% ipython --no-banner

In [1]: import numpy as np

In [2]: from numpy import linalg as LA

In [3]: np.set_printoptions(suppress=True, linewidth=140)

In [4]: def rnd(a):
   ...:     return np.round(a, 2) + 0
   ...: 

In [5]: feats = np.load("test16.npy")

In [6]: print(rnd(feats))
[[ 0.52  0.43  0.55 -0.49]
 [-0.81  0.05  0.54 -0.21]
 [ 0.23 -0.88  0.4  -0.07]
 [-0.12 -0.18 -0.49 -0.84]]

In [7]: A2 = feats / LA.norm(feats, axis=1, keepdims=True)

In [8]: cov = A2 @ A2.T

In [9]: print(rnd(LA.norm(A2, axis=1)))
[1. 1. 1. 1.]

In [10]: print((np.abs(cov) > 0.9).astype(int))
[[1 0 0 0]
 [0 1 0 0]
 [0 0 1 0]
 [0 0 0 1]]

In [11]: print(rnd(cov))
[[1. 0. 0. 0.]
 [0. 1. 0. 0.]
 [0. 0. 1. 0.]
 [0. 0. 0. 1.]]

In [12]: rng = np.random.default_rng(692)

In [13]: A2 = feats + rng.integers(-2, 3, (4, 1)) @ rng.integers(-2, 3, (1, 4))

In [14]: print(rnd(A2))
[[-0.48 -1.57  0.55 -0.49]
 [ 1.19  4.05  0.54 -0.21]
 [-0.77 -2.88  0.4  -0.07]
 [ 1.88  3.82 -0.49 -0.84]]

In [15]: print(LA.matrix_rank(A2 - feats, tol=1e-8))
1

In [16]: print(rnd(LA.svd(A2 - feats, compute_uv=False)))
[7.07 0.   0.   0.  ]

In [17]: print(rnd(LA.eigvals(feats).sum().real))
0.13

In [18]: print(rnd(np.einsum("ii->", feats)))
0.13

In [19]: print(rnd(LA.det(feats.T)))
-1.0

In [20]: ang = np.radians(120)

In [21]: r_ = np.eye(4)

In [22]: r_[2, 2] = r_[0, 0] = np.cos(ang)

In [23]: r_[2, 0], r_[0, 2] = -np.sin(ang), np.sin(ang)

In [24]: print(rnd(r_))
[[-0.5   0.    0.87  0.  ]
 [ 0.    1.    0.    0.  ]
 [-0.87  0.   -0.5   0.  ]
 [ 0.    0.    0.    1.  ]]

In [25]: A2 = feats @ r_.T

In [26]: print(rnd(np.abs(A2 - feats).max(axis=0)))
[1.69 0.   1.28 0.  ]

In [27]: K = np.load("w.npy")

In [28]: print(K)
[[ 2  0  0]
 [ 0  3 -3]
 [ 0  0 -1]]

In [29]: proj = np.triu(np.array([[2, 1, 0], [5, 3, 2], [5, 4, 1]]), 1) + np.eye(3)

In [30]: A2 = proj @ K @ LA.inv(proj)

In [31]: print(rnd(LA.det(A2)))
-6.0

In [32]: print(LA.matrix_rank(A2))
3

In [33]: print(np.poly(A2))
[ 1. -4.  1.  6.]

In [34]: print(A2)
[[  2.   1.  -5.]
 [  0.   3. -11.]
 [  0.   0.  -1.]]

In [35]: print(np.trace(A2), np.trace(K))
4.0 4
